% python3 -q
>>> import numpy as np
>>> np.set_printoptions(suppress=True, linewidth=160)
>>> rnd = lambda a: np.round(a, 3) + 0
>>> F = np.array([[58, 19, 60, 42, 44],
...     [19, 22, 31, 10, 26],
...     [60, 31, 79, 44, 60],
...     [42, 10, 44, 33, 30],
...     [44, 26, 60, 30, 51]])
>>> rng = np.random.default_rng(35)
>>> lab = rng.permutation(5)
>>> print(lab)
[1 2 0 3 4]
>>> other = F[lab][:, lab]
>>> print(rnd(np.sort(np.abs(np.linalg.eigvals(other)))))
[  0.046   2.997   4.825  23.302 211.83 ]
>>> other = F / np.sqrt((F ** 2).mean(axis=1, keepdims=True))
>>> print(np.linalg.matrix_rank(other) == np.linalg.matrix_rank(F))
True
>>> print(np.linalg.matrix_rank(F - F.mean(axis=1, keepdims=True)))
4
>>> print(rnd(np.linalg.norm(other, axis=1)))
[2.236 2.236 2.236 2.236 2.236]
>>> w1 = np.array([[2, 2, -2, -1, -2],
...     [2, -2, 2, 0, 0],
...     [2, 1, 0, 1, 1],
...     [-1, -1, 1, -2, 2],
...     [0, 0, 2, 0, -1]])
>>> c = np.array([-2, -2, 2, 0, 2])
>>> act = np.maximum(F @ w1 + c, 0)
>>> print(np.linalg.matrix_rank(act))
3
>>> W2 = np.array([[0, 3, 3], [2, 1, 0], [3, 1, 3], [3, 2, 2], [0, 3, 0]])
>>> print((act @ W2).round(6).argmax(axis=1))
[2 2 2 1 2]
>>> P = np.triu(np.array([[3, -6, 0, 2, -6],
...     [-8, -7, -6, -7, 4],
...     [3, 4, 4, 3, 8],
...     [-2, -7, -2, -8, 0],
...     [4, -7, 6, 8, -4]]), 1) + np.eye(5)
>>> other = P @ F @ np.linalg.inv(P)
>>> print(P @ F - F @ P)
[[-294.   80. -344. -337. -610.]
 [-478.  -38. -410. -352. -588.]
 [ 478.  598.  798.  199.  102.]
 [   0.  252.   60. -146. -140.]
 [   0.  264.  156.  -86. -320.]]
>>> print(other)
[[   -236.   -1665.  -10388.   19849.   87990.]
 [   -459.   -2884.  -17815.   33810.  150962.]
 [    538.    3497.   21673.  -41233. -183586.]
 [     42.     262.    1616.   -3065.  -13694.]
 [     44.     290.    1800.   -3428.  -15245.]]
